In [1]: import numpy as np

In [2]: from numpy import linalg as LA

In [3]: np.set_printoptions(suppress=True, linewidth=160)

In [4]: m1 = np.load("m.npy")

In [5]: print(m1)
[[ 2.  -0.9  1.8 -0.5]
 [ 0.2  0.3 -0.7  0.7]
 [-0.8 -0.6  0.6  0.1]
 [-1.  -0.7  2.3  0.6]
 [ 0.2 -0.4 -1.3 -0.8]]

In [6]: x = np.array([-2, -2, -2, -4])

In [7]: rhs = m1 @ x

In [8]: print(np.round(LA.solve(m1.T @ m1, m1.T @ rhs), 2))
[-2. -2. -2. -4.]

In [9]: print(np.round(LA.pinv(m1) @ m1, 2) + 0)
[[1. 0. 0. 0.]
 [0. 1. 0. 0.]
 [0. 0. 1. 0.]
 [0. 0. 0. 1.]]

In [10]: print(np.round(LA.lstsq(m1, rhs)[0], 2))
[-2. -2. -2. -4.]

In [11]: rng = np.random.default_rng(626)

In [12]: rhs = rhs + 0.05 * rng.normal(size=5)

In [13]: print(rhs.round(2))
[-3.74 -2.4   1.17 -3.63  6.27]

In [14]: beta, *_ = LA.lstsq(m1, rhs)

In [15]: print(beta.round(2))
[-1.97 -2.04 -2.02 -4.01]

In [16]: print(np.round(m1.T @ (rhs - m1 @ beta), 2) + 0)
[0. 0. 0. 0.]

In [17]: print(np.round(LA.norm(rhs - m1 @ beta), 2))
0.03

In [18]: def softmax(z):
    ...:     e = np.exp(z - z.max(axis=-1, keepdims=True))
    ...:     return e / e.sum(axis=-1, keepdims=True)
    ...: 

In [19]: print(np.round(softmax(m1[4] + 3), 2))
[0.47 0.26 0.1  0.17]

In [20]: scores = m1 @ m1.T / np.sqrt(4)

In [21]: print(softmax(scores).round(6).argmax(axis=1))
[0 1 3 3 4]

In [22]: J = np.load("block1.npy")

In [23]: print(J)
[[ 0 -3  2 -2 -2]
 [-3  0 -3  2 -2]
 [ 2 -3  0 -3  2]
 [-2  2 -3  0 -3]
 [-2 -2  2 -3  0]]

In [24]: vals, vecs = LA.eigh(J)

In [25]: x = np.array([3, -2, -2, 1, -3])

In [26]: print(np.round(LA.eigvalsh(J[1:, 1:]), 2))
[-3.62 -2.52 -1.38  7.52]

In [27]: print(np.round(vecs * np.maximum(vals, 0) @ vecs.T, 2))
[[ 2.03 -1.69  1.48 -1.19 -0.09]
 [-1.69  2.19 -2.19  2.07 -1.19]
 [ 1.48 -2.19  2.25 -2.19  1.48]
 [-1.19  2.07 -2.19  2.19 -1.69]
 [-0.09 -1.19  1.48 -1.69  2.03]]

In [28]: print(np.round(vecs * np.abs(vals) @ vecs.T, 2))
[[ 4.06 -0.38  0.96 -0.38  1.82]
 [-0.38  4.38 -1.38  2.15 -0.38]
 [ 0.96 -1.38  4.51 -1.38  0.96]
 [-0.38  2.15 -1.38  4.38 -0.38]
 [ 1.82 -0.38  0.96 -0.38  4.06]]

In [29]: print((np.sign(vecs[:, -1].round(6)) == np.sign(vecs[0, -1].round(6))).astype(int))
[1 0 1 0 1]

In [30]: B = m1 / np.sqrt((m1 ** 2).mean(axis=1, keepdims=True))

In [31]: print(LA.matrix_rank(B) == LA.matrix_rank(m1))
True

In [32]: print(LA.matrix_rank(m1 - m1.mean(axis=1, keepdims=True)))
3

In [33]: print(np.round(LA.norm(B, axis=1), 2))
[2. 2. 2. 2. 2.]

In [34]: B = np.array([[0, 1], [0, 2], [0, 2], [1, 0], [0, 0]])

In [35]: print(J @ B)
[[-2 -2]
 [ 2 -9]
 [-3 -4]
 [ 0 -4]
 [-3 -2]]

In [36]: print(np.einsum("ik,kj->ij", J, B))
[[-2 -2]
 [ 2 -9]
 [-3 -4]
 [ 0 -4]
 [-3 -2]]

In [37]: print(LA.matrix_rank(np.vstack([J, B.T])))
5

In [38]: print(np.einsum("ik,kj->ji", J, B))
[[-2  2 -3  0 -3]
 [-2 -9 -4 -4 -2]]

In [39]: print(B.T @ J.T)
[[-2  2 -3  0 -3]
 [-2 -9 -4 -4 -2]]
